% python3 -q
>>> import numpy as np
>>> np.set_printoptions(suppress=True, linewidth=160)
>>> X = np.array([[1.3, 1.4, -0.3, 1.3],
...     [0.2, 0.1, 0.7, 1.8],
...     [0.5, -0.3, 1.3, 0.7],
...     [-1.4, -0.5, 1.7, -0.9]])
>>> X
array([[ 1.3,  1.4, -0.3,  1.3],
       [ 0.2,  0.1,  0.7,  1.8],
       [ 0.5, -0.3,  1.3,  0.7],
       [-1.4, -0.5,  1.7, -0.9]])
>>> Uu, s, Vt = np.linalg.svd(X, full_matrices=False)
>>> (s > 1e-8).sum()
np.int64(4)
>>> np.sqrt((s ** 2).sum()), np.round(np.linalg.norm(X), 2)
(np.float64(4.2), np.float64(4.2))
>>> Uu.shape, s.shape, Vt.shape
((4, 4), (4,), (4, 4))
>>> np.round(Uu.T @ Uu, 2) + 0
array([[1., 0., 0., 0.],
       [0., 1., 0., 0.],
       [0., 0., 1., 0.],
       [0., 0., 0., 1.]])
>>> np.abs(Uu[:, 0]).round(6).argmax()
np.int64(0)
>>> s.round(2)
array([3.27, 2.38, 0.87, 0.71])
>>> np.round(np.cumsum(s ** 2) / np.sum(s ** 2), 2)
array([0.61, 0.93, 0.97, 1.  ])
>>> arr = np.array([[-1, 0, 2, -1], [-3, -2, 3, -2], [1, 2, 1, 2], [-1, 2, 1, 0]])
>>> arr
array([[-1,  0,  2, -1],
       [-3, -2,  3, -2],
       [ 1,  2,  1,  2],
       [-1,  2,  1,  0]])
>>> def softmax(z):
...     e = np.exp(z - z.max(axis=-1, keepdims=True))
...     return e / e.sum(axis=-1, keepdims=True)
... 
>>> np.round(softmax(arr[2] + -3), 2)
array([0.13, 0.37, 0.13, 0.37])
>>> np.round(softmax(arr[2]), 2)
array([0.13, 0.37, 0.13, 0.37])
>>> att = arr @ arr.T / np.sqrt(4)
>>> np.round(softmax(att), 2) + 0
array([[0.07, 0.91, 0.  , 0.02],
       [0.  , 1.  , 0.  , 0.  ],
       [0.  , 0.  , 0.95, 0.05],
       [0.13, 0.08, 0.21, 0.58]])
>>> softmax(att).round(6).argmax(axis=1)
array([1, 1, 2, 3])
>>> f = np.array([-2, 1, -1, 0])
>>> A2 = arr + np.outer(f, np.eye(4)[0])
>>> np.linalg.matrix_rank(A2 - arr)
np.int64(1)
>>> np.round(np.linalg.det(A2) / np.linalg.det(arr), 2), round(1 + np.linalg.solve(arr, f)[0], 2)
(np.float64(-1.5), np.float64(-1.5))
>>> x = np.array([2, 1, -2, 1])
>>> y = arr @ x
>>> y
array([ -7, -16,   4,  -2])
>>> np.round(np.linalg.solve(arr, y + arr[:, 0]), 2)
array([ 3.,  1., -2.,  1.])
>>> np.round(np.linalg.solve(arr, y), 2)
array([ 2.,  1., -2.,  1.])
>>> np.round(np.linalg.solve(arr, 5 * y), 2)
array([ 10.,   5., -10.,   5.])
>>> data = np.loadtxt("data.csv", delimiter=",")
>>> data
array([[3., 1., 1., 1.],
       [1., 3., 1., 1.],
       [1., 1., 3., 1.],
       [1., 1., 1., 3.]])
>>> f, v = data[1], data[0]
>>> f @ v
np.float64(8.0)
>>> pr = (f @ v) / (f @ f) * f
>>> np.outer(f, v)
array([[3., 1., 1., 1.],
       [9., 3., 3., 3.],
       [3., 1., 1., 1.],
       [3., 1., 1., 1.]])
>>> pr.round(2)
array([0.67, 2.  , 0.67, 0.67])
>>> np.round(v - pr, 2)
array([ 2.33, -1.  ,  0.33,  0.33])
